>>> import numpy as np
>>> import numpy.linalg as la
>>> np.set_printoptions(suppress=True, linewidth=140)
>>> rng = np.random.default_rng(55)
>>> J = np.eye(7, dtype=int)[rng.permutation(7)] * np.array([-2, 2, -1, 1, -1, 0, 0])
>>> J
array([[ 0,  0,  0,  0, -1,  0,  0],
       [ 0,  0,  0,  1,  0,  0,  0],
       [ 0,  2,  0,  0,  0,  0,  0],
       [-2,  0,  0,  0,  0,  0,  0],
       [ 0,  0,  0,  0,  0,  0,  0],
       [ 0,  0,  0,  0,  0,  0,  0],
       [ 0,  0, -1,  0,  0,  0,  0]])
>>> (la.matrix_power((J != 0) + (J.T != 0) + np.eye(7), 7) > 0).astype(int)
array([[1, 1, 1, 1, 1, 0, 1],
       [1, 1, 1, 1, 1, 0, 1],
       [1, 1, 1, 1, 1, 0, 1],
       [1, 1, 1, 1, 1, 0, 1],
       [1, 1, 1, 1, 1, 0, 1],
       [0, 0, 0, 0, 0, 1, 0],
       [1, 1, 1, 1, 1, 0, 1]])
>>> (J != 0).astype(int)
array([[0, 0, 0, 0, 1, 0, 0],
       [0, 0, 0, 1, 0, 0, 0],
       [0, 1, 0, 0, 0, 0, 0],
       [1, 0, 0, 0, 0, 0, 0],
       [0, 0, 0, 0, 0, 0, 0],
       [0, 0, 0, 0, 0, 0, 0],
       [0, 0, 1, 0, 0, 0, 0]])
>>> round(la.det(J), 2)
np.float64(0.0)
>>> np.round(la.norm(J, axis=0), 2)
array([2., 2., 1., 1., 1., 0., 0.])
>>> np.round(la.svd(J, compute_uv=False), 2)
array([2., 2., 1., 1., 1., 0., 0.])
>>> x0 = np.array([0, 1, 2, 2, 0, 3, 0])
>>> J * x0
array([[ 0,  0,  0,  0,  0,  0,  0],
       [ 0,  0,  0,  2,  0,  0,  0],
       [ 0,  2,  0,  0,  0,  0,  0],
       [ 0,  0,  0,  0,  0,  0,  0],
       [ 0,  0,  0,  0,  0,  0,  0],
       [ 0,  0,  0,  0,  0,  0,  0],
       [ 0,  0, -2,  0,  0,  0,  0]])
>>> (J @ x0).argmax()
np.int64(1)
>>> la.norm(J, axis=1).argmax()
np.int64(2)
>>> np.round(la.norm(J, axis=0), 2)
array([2., 2., 1., 1., 1., 0., 0.])
>>> round(float(la.norm(J, "nuc")), 2)
7.0
>>> round(float(la.norm(J, 1)), 2), round(la.norm(J, np.inf), 2)
(2.0, np.float64(2.0))
>>> X = np.load("case18.npy")
>>> X
array([[ 1, -1, -1,  1,  1, -1, -1,  1],
       [ 1, -1, -1,  1, -1,  1,  1, -1],
       [ 1,  1,  1,  1,  1,  1,  1,  1],
       [ 1,  1, -1, -1, -1, -1,  1,  1],
       [ 1,  1, -1, -1,  1,  1, -1, -1]])
>>> left, sigma, Vt = la.svd(J)
>>> sigma
array([2., 2., 1., 1., 1., 0., 0.])
>>> out = left[:, :5] @ np.diag(sigma[:5]) @ Vt[:5]
>>> la.matrix_rank(out)
np.int64(5)
>>> la.matrix_rank(J, rtol=0.05)
np.int64(5)
>>> np.round(la.norm(J - out, 2), 2), sigma[5]
(np.float64(0.0), np.float64(0.0))
>>> cov = X.T @ X
>>> np.diag(cov)
array([5, 5, 5, 5, 5, 5, 5, 5])
>>> (X @ X.T).shape
(5, 5)
>>> np.allclose(cov, cov.T)
True
>>> cov
array([[ 5,  1, -3,  1,  1,  1,  1,  1],
       [ 1,  5,  1, -3,  1,  1,  1,  1],
       [-3,  1,  5,  1,  1,  1,  1,  1],
       [ 1, -3,  1,  5,  1,  1,  1,  1],
       [ 1,  1,  1,  1,  5,  1, -3,  1],
       [ 1,  1,  1,  1,  1,  5,  1, -3],
       [ 1,  1,  1,  1, -3,  1,  5,  1],
       [ 1,  1,  1,  1,  1, -3,  1,  5]])
>>> def softmax(z):
...     e = np.exp(z - z.max(axis=-1, keepdims=True))
...     return e / e.sum(axis=-1, keepdims=True)
... 
>>> np.round(softmax(X).sum(axis=1), 2)
array([1., 1., 1., 1., 1.])
>>> np.round(softmax(X[3]), 2)
array([0.22, 0.22, 0.03, 0.03, 0.03, 0.03, 0.22, 0.22])
>>> np.round(softmax(X[3] + 5), 2)
array([0.22, 0.22, 0.03, 0.03, 0.03, 0.03, 0.22, 0.22])
>>> S = X @ X.T / np.sqrt(8)
>>> softmax(S).round(6).argmax(axis=1)
array([0, 1, 2, 3, 4])
>>> x0 = np.array([2, 1, -5, 0, -1, 0, -4, 3])
>>> h = np.maximum(X @ x0, 0)
>>> np.maximum(X @ (3 * x0), 0)
array([36,  0,  0, 24, 24])
>>> np.round(np.tanh(X @ x0), 2)
array([ 1.,  0., -1.,  1.,  1.])
>>> np.flatnonzero(h > 1e-9)
array([0, 3, 4])
>>> np.maximum(X @ x0, 0) - np.maximum(-X @ x0, 0)
array([12,  0, -4,  8,  8])
>>> out = X + rng.integers(-2, 3, (5, 3)) @ rng.integers(-2, 3, (3, 8))
>>> out
array([[ 2, -2, -2, -3, -1,  0, -2,  1],
       [ 5,  0, -4, -1, -1,  2,  1, -4],
       [-5, -1,  5,  3,  1,  0,  1,  6],
       [-7, -3,  5, -3, -5, -2, -1,  8],
       [-2, -1,  1, -3, -1,  1, -2,  2]])
>>> la.matrix_rank(out - X, tol=1e-8)
np.int64(3)
>>> np.round(la.svd(out - X, compute_uv=False), 2) + 0
array([18.  ,  7.14,  1.02,  0.  ,  0.  ])
>>> M = np.loadtxt("w.csv", delimiter=",")
>>> M
array([[ 0.8,  0.2,  0.8,  0. ,  0.5,  1.7],
       [ 0. , -0.9,  1.2, -0.2,  0.3,  0. ],
       [-1.6,  1.2, -0.3,  0.6,  1.8,  0.7],
       [ 0.2, -0.2, -2. ,  0.5, -1. ,  0.4],
       [-0.3, -0.8, -0.4, -1.6, -0.2,  0.3],
       [ 0.6,  1. , -0.6,  0.7,  0. , -0.8],
       [-1.3, -1.2,  0.4,  0.1, -1.2,  0.2],
       [-3.9, -0.1,  0.3, -1.3,  0.9, -0.2],
       [-1.4, -0.1, -0.7,  0. ,  1.5,  1. ],
       [ 0.3,  0.1,  0.1,  2.4, -2.7,  1.5],
       [-0.7, -0.7, -0.7, -0.4, -0.4,  0.9],
       [ 0.4,  1.7,  0.3,  0.9, -1.2, -0.5],
       [-0.7, -0.9,  0. ,  0.2, -2.3,  0.2],
       [-0.2, -0.4, -0.8, -0.7, -0.3,  0.4],
       [-0.5, -3. ,  1.8,  0.9, -0.4,  0.2],
       [-1.3,  0.9,  0.9,  0.7, -1.6, -1.1],
       [-0.3, -0.1, -0.9, -0.6,  1.6, -0.2],
       [-1.2,  0.9, -0.9, -0.1,  0.5, -1.4],
       [ 0.2,  0.3, -0.7,  1.3,  0.6,  0.5],
       [-2. ,  0. ,  1.1, -0.5,  1. , -1.5],
       [-0.3,  0.1,  0.4,  0.2, -0.9,  1.4],
       [ 1. , -1.8,  0. , -0.1,  0. ,  1.5],
       [ 0.5,  1.2, -0.3,  0.2,  0. ,  1.3],
       [ 6.3,  0.9, -0.6,  5.7,  0.6, -2.4],
       [-1.1,  0.4,  0.7,  1.1,  0.5, -2.4],
       [ 0.3, -0.5,  0.9, -0.6,  1.5, -1.6]])
>>> out = J + rng.integers(-2, 3, (7, 5)) @ rng.integers(-2, 3, (5, 7))
>>> out
array([[-4, -6, -6, -1, -1, -2,  6],
       [ 1,  7,  4, -2,  2, -1, -3],
       [-3,  4, -6, -5,  8, -2,  6],
       [ 3, -5, -8,  3,  0,  7,  5],
       [-1, -3,  4, -1, -6, -3, -9],
       [-2,  0,  5,  3,  0, -2, -4],
       [-4, -2,  4,  2, -4, -4, -2]])
>>> la.matrix_rank(out - J, tol=1e-8)
np.int64(5)
>>> out - J
array([[-4, -6, -6, -1,  0, -2,  6],
       [ 1,  7,  4, -3,  2, -1, -3],
       [-3,  2, -6, -5,  8, -2,  6],
       [ 5, -5, -8,  3,  0,  7,  5],
       [-1, -3,  4, -1, -6, -3, -9],
       [-2,  0,  5,  3,  0, -2, -4],
       [-4, -2,  5,  2, -4, -4, -2]])
>>> out = M + rng.integers(-2, 3, (26, 1)) @ rng.integers(-2, 3, (1, 6))
>>> out.round(2)
array([[-0.2,  0.2, -0.2,  2. ,  1.5,  0.7],
       [ 0. , -0.9,  1.2, -0.2,  0.3,  0. ],
       [-2.6,  1.2, -1.3,  2.6,  2.8, -0.3],
       [ 1.2, -0.2, -1. , -1.5, -2. ,  1.4],
       [ 1.7, -0.8,  1.6, -5.6, -2.2,  2.3],
       [ 0.6,  1. , -0.6,  0.7,  0. , -0.8],
       [-2.3, -1.2, -0.6,  2.1, -0.2, -0.8],
       [-4.9, -0.1, -0.7,  0.7,  1.9, -1.2],
       [-1.4, -0.1, -0.7,  0. ,  1.5,  1. ],
       [-1.7,  0.1, -1.9,  6.4, -0.7, -0.5],
       [ 0.3, -0.7,  0.3, -2.4, -1.4,  1.9],
       [ 1.4,  1.7,  1.3, -1.1, -2.2,  0.5],
       [-0.7, -0.9,  0. ,  0.2, -2.3,  0.2],
       [-2.2, -0.4, -2.8,  3.3,  1.7, -1.6],
       [-2.5, -3. , -0.2,  4.9,  1.6, -1.8],
       [-3.3,  0.9, -1.1,  4.7,  0.4, -3.1],
       [-0.3, -0.1, -0.9, -0.6,  1.6, -0.2],
       [-3.2,  0.9, -2.9,  3.9,  2.5, -3.4],
       [ 0.2,  0.3, -0.7,  1.3,  0.6,  0.5],
       [-2. ,  0. ,  1.1, -0.5,  1. , -1.5],
       [ 1.7,  0.1,  2.4, -3.8, -2.9,  3.4],
       [ 1. , -1.8,  0. , -0.1,  0. ,  1.5],
       [ 2.5,  1.2,  1.7, -3.8, -2. ,  3.3],
       [ 7.3,  0.9,  0.4,  3.7, -0.4, -1.4],
       [-2.1,  0.4, -0.3,  3.1,  1.5, -3.4],
       [ 2.3, -0.5,  2.9, -4.6, -0.5,  0.4]])
>>> np.round(la.svd(out - M, compute_uv=False), 2) + 0
array([18.97,  0.  ,  0.  ,  0.  ,  0.  ,  0.  ])
>>> la.matrix_rank(out - M, tol=1e-8)
np.int64(1)
>>> np.round(softmax(M[12]), 2)
array([0.11, 0.09, 0.22, 0.27, 0.02, 0.27])
>>> np.round(softmax(M).sum(axis=1), 2)
array([1., 1., 1., 1., 1., 1., 1., 1., 1., 1., 1., 1., 1., 1., 1., 1., 1., 1., 1., 1., 1., 1., 1., 1., 1., 1.])
>>> S = M @ M.T / np.sqrt(6)
>>> np.round(softmax(S)[12] @ M, 2)
array([-0.44, -0.52,  0.17,  0.68, -1.41,  0.45])
>>> softmax(S).round(6).argmax(axis=1)
array([ 0, 14,  2,  3,  4, 23, 14,  7,  7,  9, 10, 23,  9,  4, 14, 15, 16, 17, 23,  7,  9, 21, 22, 23, 24, 25])
>>> W1 = np.array([[2, 9], [9, 0], [0, 4], [7, 5], [2, 6], [1, 2], [1, 3]])
>>> b = np.array([0, 6])
>>> act = np.maximum(J @ W1 + b, 0)
>>> np.round((act > 0).mean(axis=0), 2)
array([0.29, 0.71])
>>> la.matrix_rank(act)
np.int64(2)
>>> basis = np.array([[0, 0, -2], [2, 0, 2]])
>>> act @ basis
array([[  0,   0,   0],
       [ 22,   0,   8],
       [ 12,   0, -24],
       [  0,   0,   0],
       [ 12,   0,  12],
       [ 12,   0,  12],
       [  4,   0,   4]])
>>> (act @ basis).round(6).argmax(axis=1)
array([0, 0, 0, 0, 0, 0, 0])
>>> W1 @ basis
array([[ 18,   0,  14],
       [  0,   0, -18],
       [  8,   0,   8],
       [ 10,   0,  -4],
       [ 12,   0,   8],
       [  4,   0,   2],
       [  6,   0,   4]])
>>> z = M[:, 0] > np.median(M[:, 0])
>>> r0 = M[z].mean(axis=0) - M[~z].mean(axis=0)
>>> z.astype(int)
array([1, 1, 0, 1, 0, 1, 0, 0, 0, 1, 0, 1, 0, 1, 0, 0, 0, 0, 1, 0, 0, 1, 1, 1, 0, 1])
>>> ((M - M.mean(axis=0)) @ r0 > 0).astype(int)
array([1, 0, 0, 1, 0, 1, 0, 0, 0, 1, 0, 1, 0, 0, 0, 0, 0, 0, 1, 0, 1, 1, 1, 1, 0, 0])
>>> A = np.load("mat.npy")
>>> A.round(2)
array([[0.33, 0.33, 0.33],
       [0.  , 0.5 , 0.5 ],
       [0.  , 0.5 , 0.5 ]])
>>> P = np.triu(np.array([[-1, -2, 1], [3, 3, 3], [-1, 3, 0]]), 1) + np.eye(3)
>>> out = P @ A @ la.inv(P)
>>> out.round(2)
array([[ 0.33,  0.5 , -2.  ],
       [ 0.  ,  2.  , -4.  ],
       [ 0.  ,  0.5 , -1.  ]])
>>> np.round(P @ A - A @ P, 2)
array([[ 0.  ,  0.17, -1.83],
       [ 0.  ,  1.5 ,  0.  ],
       [ 0.  ,  0.  , -1.5 ]])
>>> round(float(la.det(out)), 2)
0.0
>>> np.round(np.poly(out), 2)
array([ 1.  , -1.33,  0.33,  0.  ])
>>> left, sigma, Vt = la.svd(A)
>>> np.argmax(sigma[:-1] / (sigma[1:] + 1e-6)) + 1
np.int64(2)
>>> sigma.round(2) + 0
array([1.12, 0.3 , 0.  ])
>>> out = left[:, :2] @ np.diag(sigma[:2]) @ Vt[:2]
>>> np.round(np.abs(A - out).max(), 2)
np.float64(0.0)
>>> la.matrix_rank(out)
np.int64(2)
>>> out.round(2) + 0
array([[0.33, 0.33, 0.33],
       [0.  , 0.5 , 0.5 ],
       [0.  , 0.5 , 0.5 ]])
>>> la.matrix_rank(X)
np.int64(5)
>>> X.sum(axis=0)
array([ 5,  1, -3,  1,  1,  1,  1,  1])
>>> np.unravel_index(np.abs(X).argmax(), X.shape)
(np.int64(0), np.int64(0))
>>> np.diff(X, axis=0)
array([[ 0,  0,  0,  0, -2,  2,  2, -2],
       [ 0,  2,  2,  0,  2,  0,  0,  2],
       [ 0,  0, -2, -2, -2, -2,  0,  0],
       [ 0,  0,  0,  0,  2,  2, -2, -2]])
>>> round(float(la.norm(X)), 2)
6.32
>>> np.round(la.svd(X, compute_uv=False), 2)
array([2.83, 2.83, 2.83, 2.83, 2.83])
>>> mat = np.array([[-1, -1, -3, 4, 1, 1, 1],
...     [2, 4, 0, -5, -5, 0, -4],
...     [2, 4, 0, -5, -5, 0, -4],
...     [-4, -5, -3, -2, 4, -2, -2]])
>>> mat
array([[-1, -1, -3,  4,  1,  1,  1],
       [ 2,  4,  0, -5, -5,  0, -4],
       [ 2,  4,  0, -5, -5,  0, -4],
       [-4, -5, -3, -2,  4, -2, -2]])
>>> np.argsort(-la.norm(mat, axis=0).round(6), kind="stable")[:3]
array([3, 4, 1])
>>> left, sigma, Vt = la.svd(mat)
>>> evecs = Vt[:(sigma > 1e-8).sum()]
>>> x0 = mat[1] + -3 * mat[2] + rng.integers(2) * np.eye(7)[0]
>>> x0
array([-3., -8.,  0., 10., 10.,  0.,  8.])
>>> np.round(np.diag(evecs.T @ evecs), 2)
array([0.21, 0.4 , 0.75, 0.71, 0.42, 0.11, 0.39])
>>> round(la.norm(x0 - evecs.T @ evecs @ x0), 2)
np.float64(0.89)
>>> np.round(evecs.T @ evecs, 2)
array([[ 0.21,  0.26,  0.2 ,  0.03, -0.21,  0.08,  0.09],
       [ 0.26,  0.4 ,  0.06,  0.03, -0.38,  0.14, -0.03],
       [ 0.2 ,  0.06,  0.75, -0.2 ,  0.09, -0.1 ,  0.3 ],
       [ 0.03,  0.03, -0.2 ,  0.71,  0.05,  0.22,  0.33],
       [-0.21, -0.38,  0.09,  0.05,  0.42, -0.12,  0.16],
       [ 0.08,  0.14, -0.1 ,  0.22, -0.12,  0.11,  0.06],
       [ 0.09, -0.03,  0.3 ,  0.33,  0.16,  0.06,  0.39]])
>>> la.matrix_rank(np.vstack([mat, x0]))
np.int64(4)
>>> cen = M - M.mean(axis=0)
>>> evecs = la.svd(cen)[2][:1]
>>> out = cen - cen @ evecs.T @ evecs
>>> round(la.norm(out) / la.norm(cen), 2)
np.float64(0.73)
>>> la.norm(out, axis=1).round(6).argmax()
np.int64(14)
>>> np.round(np.cov(cen @ evecs.T, rowvar=False), 2)
np.float64(4.37)
>>> r = la.matrix_rank(mat)
>>> r
np.int64(3)
>>> N = la.svd(mat)[2][r:].T
>>> [int(la.matrix_rank(mat[:i])) for i in range(1, len(mat) + 1)]
[1, 2, 2, 3]
>>> np.round(mat @ N, 2) + 0
array([[0., 0., 0., 0.],
       [0., 0., 0., 0.],
       [0., 0., 0., 0.],
       [0., 0., 0., 0.]])
